% ipython --no-banner

In [1]: import numpy as np

In [2]: np.set_printoptions(precision=2, suppress=True, linewidth=100, floatmode="fixed")

In [3]: rd = lambda a: np.round(a, 2) + 0

In [4]: W0 = np.loadtxt("w.csv", delimiter=",")

In [5]: rd(W0)
Out[5]: 
array([[-0.20,  0.32,  0.12],
       [-0.12, -0.12,  0.06],
       [ 0.69,  0.02, -0.08],
       [-0.12, -0.61,  0.36],
       [ 0.24,  0.10, -0.26],
       [-0.24,  0.68,  0.24],
       [-0.04,  0.02, -0.75],
       [-0.57, -0.19, -0.40]])

In [6]: # keeps lengths

In [7]: x0 = np.array([-1, 3, -2])

In [8]: rhs = W0 @ x0

In [9]: print(rd(np.linalg.solve(W0.T @ W0, W0.T @ rhs)))
[-1.00  3.00 -2.00]

In [10]: rd(np.linalg.lstsq(W0, rhs)[0])
Out[10]: array([-1.00,  3.00, -2.00])

In [11]: rng = np.random.default_rng(884576)

In [12]: rhs = rhs + 0.02 * rng.normal(size=8)

In [13]: rd(rhs)
Out[13]: array([ 0.92, -0.34, -0.46, -2.43,  0.56,  1.82,  1.58,  0.82])

In [14]: coef, *_ = np.linalg.lstsq(W0, rhs)

In [15]: [round(float(np.linalg.norm(np.linalg.solve(W0.T @ W0 + lam * np.eye(3), W0.T @ rhs))), 2) for lam in (0, 1, 10, 100)]
Out[15]: [3.73, 1.86, 0.34, 0.04]

In [16]: rd(W0.T @ (rhs - W0 @ coef))
Out[16]: array([0.00, 0.00, 0.00])

In [17]: out = np.c_[W0[:, :2] @ np.array([[3, 1], [2, 0]]), np.array([-1, -2, 2, -2, -3, -3, -2, -1])]

In [18]: print(rd(out))
[[ 0.03 -0.20 -1.00]
 [-0.61 -0.12 -2.00]
 [ 2.12  0.69  2.00]
 [-1.58 -0.12 -2.00]
 [ 0.92  0.24 -3.00]
 [ 0.63 -0.24 -3.00]
 [-0.07 -0.04 -2.00]
 [-2.09 -0.57 -1.00]]

In [19]: rd(np.linalg.lstsq(W0, out[:, 0])[0])
Out[19]: array([3.00, 2.00, 0.00])

In [20]: np.linalg.matrix_rank(np.c_[W0, out])
Out[20]: np.int64(4)

In [21]: rd(np.linalg.norm(np.linalg.qr(W0)[0].T @ out, axis=0) ** 2 / ((out ** 2).sum(axis=0) + 1e-12))
Out[21]: array([1.00, 1.00, 0.26])

In [22]: O, Rm = np.linalg.qr(out)

In [23]: print(rd(np.abs(np.diag(Rm))))
[3.61 0.55 5.24]

In [24]: O.shape, Rm.shape
Out[24]: ((8, 3), (3, 3))

In [25]: print(rd(O @ Rm))
[[ 0.03 -0.20 -1.00]
 [-0.61 -0.12 -2.00]
 [ 2.12  0.69  2.00]
 [-1.58 -0.12 -2.00]
 [ 0.92  0.24 -3.00]
 [ 0.63 -0.24 -3.00]
 [-0.07 -0.04 -2.00]
 [-2.09 -0.57 -1.00]]

In [26]: hat = W0 @ np.linalg.solve(W0.T @ W0, W0.T)

In [27]: rd(np.linalg.eigvalsh(hat))
Out[27]: array([0.00, 0.00, 0.00, 0.00, 0.00, 1.00, 1.00, 1.00])

In [28]: np.linalg.matrix_rank(np.eye(8) - hat)
Out[28]: np.int64(5)

In [29]: rd(hat @ W0[:, 1])
Out[29]: array([ 0.32, -0.12,  0.02, -0.61,  0.10,  0.68,  0.02, -0.19])

In [30]: M = np.load("block11.npy")

In [31]: M
Out[31]: 
array([[12.00,  3.00,  3.00,  9.00,  9.00],
       [ 3.00,  4.00,  1.00,  3.00,  3.00],
       [ 3.00,  1.00,  4.00,  3.00,  3.00],
       [ 9.00,  3.00,  3.00, 12.00,  9.00],
       [ 9.00,  3.00,  3.00,  9.00, 12.00]])

In [32]: O, evecs = np.linalg.qr(M[:, :2])[0], np.linalg.qr(M[:, 2:])[0]

In [33]: sig = np.linalg.svd(O.T @ evecs, compute_uv=False)

In [34]: print(rd(np.linalg.norm(O @ O.T - evecs @ evecs.T, 2)))
1.0

In [35]: print(rd(sig))
[0.98 0.00]

In [36]: data = np.diag(np.array([1, 3, 1, 0, 2, 0])) + 5 * np.eye(6, k=1) + 5 * np.eye(6, k=-1)

In [37]: data
Out[37]: 
array([[1.00, 5.00, 0.00, 0.00, 0.00, 0.00],
       [5.00, 3.00, 5.00, 0.00, 0.00, 0.00],
       [0.00, 5.00, 1.00, 5.00, 0.00, 0.00],
       [0.00, 0.00, 5.00, 0.00, 5.00, 0.00],
       [0.00, 0.00, 0.00, 5.00, 2.00, 5.00],
       [0.00, 0.00, 0.00, 0.00, 5.00, 0.00]])

In [38]: # equal to its transpose

In [39]: [round(float(np.linalg.det(data[:i, :i])), 2) + 0 for i in range(1, 7)]
Out[39]: [1.0, -22.0, -47.0, 550.0, 2275.0, -13750.0]

In [40]: rd(np.linalg.eigvalsh(data).min())
Out[40]: np.float64(-7.94)

In [41]: lab = rng.permutation(6)

In [42]: out = data[:, lab] * rng.choice([-1, 1], 6)

In [43]: print(out)
[[-1.00  5.00  0.00 -0.00  0.00 -0.00]
 [-5.00  3.00  0.00 -0.00  5.00 -0.00]
 [-0.00  5.00  0.00 -5.00  1.00 -0.00]
 [-0.00  0.00  5.00 -0.00  5.00 -0.00]
 [-0.00  0.00  2.00 -5.00  0.00 -5.00]
 [-0.00  0.00  5.00 -0.00  0.00 -0.00]]

In [44]: Uu, _, vt = np.linalg.svd(data.T @ out)

In [45]: lab
Out[45]: array([0, 1, 4, 3, 2, 5])

In [46]: O, _ = np.linalg.qr(np.array([[-0.1, 1.5, 1.4, 0.8, 0.5, -1.8],
    ...:     [-0.3, 0.1, -0.3, 0.4, 1.3, 0.5],
    ...:     [-0.4, -0.6, -1.4, 0.7, -0.2, 1.6],
    ...:     [-1.1, -0.6, 1.2, 1.3, -1.1, 1.4],
    ...:     [-0.9, -1.0, 1.5, 1.3, 0.4, 0.8],
    ...:     [-0.5, -0.2, -0.6, -0.8, 1.6, -0.4]]))

In [47]: evecs, _ = np.linalg.qr(np.array([[0.6, -1.6], [-1.6, 0.6]]))

In [48]: sig = 20 * 0.5 ** np.arange(2)

In [49]: m1 = O[:, :2] * sig @ evecs[:2]

In [50]: rd(m1)
Out[50]: 
array([[ -8.25,  -4.44],
       [ -0.36,  -4.16],
       [  3.59,  -4.03],
       [  4.04, -13.26],
       [  6.13,  -9.79],
       [  1.43,  -6.18]])

In [51]: hat = m1 @ np.linalg.solve(m1.T @ m1, m1.T)

In [52]: rd(hat)
Out[52]: 
array([[ 0.87,  0.18, -0.16,  0.12, -0.18,  0.10],
       [ 0.18,  0.07,  0.01,  0.15,  0.07,  0.07],
       [-0.16,  0.01,  0.10,  0.16,  0.19,  0.06],
       [ 0.12,  0.15,  0.16,  0.49,  0.37,  0.22],
       [-0.18,  0.07,  0.19,  0.37,  0.37,  0.16],
       [ 0.10,  0.07,  0.06,  0.22,  0.16,  0.11]])

In [53]: np.linalg.matrix_rank(np.eye(6) - hat)
Out[53]: np.int64(4)

In [54]: rd(np.trace(hat))
Out[54]: np.float64(2.0)

In [55]: rd(np.linalg.eigvalsh(hat))
Out[55]: array([0.00, 0.00, 0.00, 0.00, 1.00, 1.00])

In [56]: print(rd((np.eye(6) - hat) @ m1))
[[0.00 0.00]
 [0.00 0.00]
 [0.00 0.00]
 [0.00 0.00]
 [0.00 0.00]
 [0.00 0.00]]

In [57]: x0 = np.array([-2, -5])

In [58]: rhs = m1 @ x0

In [59]: coef, lr = np.zeros(2), 1 / np.linalg.norm(m1, 2) ** 2

In [60]: for i in range(60):
    ...:     coef -= lr * m1.T @ (m1 @ coef - rhs)
    ...:     if i % 10 == 0: print(i, round(np.linalg.norm(m1 @ coef - rhs), 2))
    ...: 
0 27.21
10 1.53
20 0.09
30 0.0
40 0.0
50 0.0

In [61]: rd(coef)
Out[61]: array([-2.00, -5.00])

In [62]: out = np.c_[m1[:, :1] @ np.array([[2]]), np.array([-1, 3, 3, -3, 3, -2])]

In [63]: rd(out)
Out[63]: 
array([[-16.51,  -1.00],
       [ -0.72,   3.00],
       [  7.17,   3.00],
       [  8.07,  -3.00],
       [ 12.25,   3.00],
       [  2.86,  -2.00]])

In [64]: rd(np.linalg.norm(np.linalg.qr(m1)[0].T @ out, axis=0) ** 2 / ((out ** 2).sum(axis=0) + 1e-12))
Out[64]: array([1.00, 0.11])

In [65]: rd(np.linalg.lstsq(m1, out[:, 0])[0])
Out[65]: array([2.00, 0.00])

In [66]: O, _ = np.linalg.qr(np.array([[0.0, -1.1, 1.3, 0.7, -0.3, 0.5],
    ...:     [0.2, 0.5, -0.4, -1.3, 1.2, 1.3],
    ...:     [-0.2, -0.3, 0.1, -1.0, -1.0, 0.3],
    ...:     [-1.9, -0.6, -0.3, 1.1, -1.5, 2.8],
    ...:     [-1.3, 0.5, 0.5, -0.8, 0.9, 1.0],
    ...:     [-0.5, 0.5, 1.5, 0.2, 1.0, -1.3]]))

In [67]: evecs, _ = np.linalg.qr(np.array([[1.4, -0.1, 0.3, 2.3, 1.8],
    ...:     [-0.2, 1.4, -0.3, 0.8, 0.6],
    ...:     [-1.9, -1.4, 2.4, 1.6, 0.8],
    ...:     [0.0, 1.1, 0.6, 1.0, -1.2],
    ...:     [0.8, 1.1, 1.0, 0.3, 0.0]]))

In [68]: sig = 20 * 0.2 ** np.arange(5)

In [69]: mat = O[:, :5] * sig @ evecs[:5]

In [70]: rd(mat)
Out[70]: 
array([[-0.10, -2.02,  0.60,  1.40,  1.38],
       [ 0.93,  0.31,  0.51, -1.68, -0.64],
       [-0.90,  0.16, -0.58,  1.39,  0.55],
       [-8.67,  5.06, -6.60, 10.58,  1.38],
       [-6.37,  5.05, -4.57,  5.95, -0.20],
       [-2.92,  2.35, -1.57,  1.79, -0.58]])

In [71]: f, g = mat[2], mat[4]

In [72]: print(rd(f @ f))
3.4

In [73]: rd(f @ g)
Out[73]: np.float64(17.34)

In [74]: p = (f @ g) / (f @ f) * f

In [75]: print(rd(p))
[-4.57  0.81 -2.95  7.10  2.78]
